$ ipython --no-banner

In [1]: import numpy as np

In [2]: np.set_printoptions(suppress=True, linewidth=200)

In [3]: data = np.diag(20 * np.array([0, 2, 0, 0, 1, 2])) + np.array([[-1, -2, 1, 1, -3, 2],
   ...:     [2, -3, 3, 0, -2, 2],
   ...:     [-1, 2, -3, 0, -3, 3],
   ...:     [-2, -1, 3, -3, 3, 0],
   ...:     [3, 3, -1, 3, 1, 2],
   ...:     [-2, 3, 1, 1, 1, 3]])

In [4]: print(data)
[[-1 -2  1  1 -3  2]
 [ 2 37  3  0 -2  2]
 [-1  2 -3  0 -3  3]
 [-2 -1  3 -3  3  0]
 [ 3  3 -1  3 21  2]
 [-2  3  1  1  1 43]]

In [5]: x0 = np.array([1, -3, 3, 3, -3, 3])

In [6]: h1 = np.maximum(data @ x0, 0)

In [7]: print(np.flatnonzero(h1 > 1e-9))
[0 2 5]

In [8]: print(data * (h1 > 1e-9)[:, None])
[[-1 -2  1  1 -3  2]
 [ 0  0  0  0  0  0]
 [-1  2 -3  0 -3  3]
 [ 0  0  0  0  0  0]
 [ 0  0  0  0  0  0]
 [-2  3  1  1  1 43]]

In [9]: print(h1)
[ 26   0   2   0   0 121]

In [10]: U, sigma, VT = np.linalg.svd(data, full_matrices=False)

In [11]: print(np.round(sigma / sigma[0], 2))
[1.   0.82 0.5  0.13 0.06 0.03]

In [12]: print(sigma.round(2))
[44.25 36.46 22.    5.62  2.76  1.2 ]

In [13]: print(np.round(np.sqrt((sigma ** 2).sum()), 2), round(float(np.linalg.norm(data)), 2))
61.74 61.74

In [14]: print(np.round(U.T @ data @ VT.T, 2) + 0)
[[44.25  0.    0.    0.    0.    0.  ]
 [ 0.   36.46  0.    0.    0.    0.  ]
 [ 0.    0.   22.    0.    0.    0.  ]
 [ 0.    0.    0.    5.62  0.    0.  ]
 [ 0.    0.    0.    0.    2.76  0.  ]
 [ 0.    0.    0.    0.    0.    1.2 ]]

In [15]: print(np.round(VT @ VT.T, 2) + 0)
[[1. 0. 0. 0. 0. 0.]
 [0. 1. 0. 0. 0. 0.]
 [0. 0. 1. 0. 0. 0.]
 [0. 0. 0. 1. 0. 0.]
 [0. 0. 0. 0. 1. 0.]
 [0. 0. 0. 0. 0. 1.]]
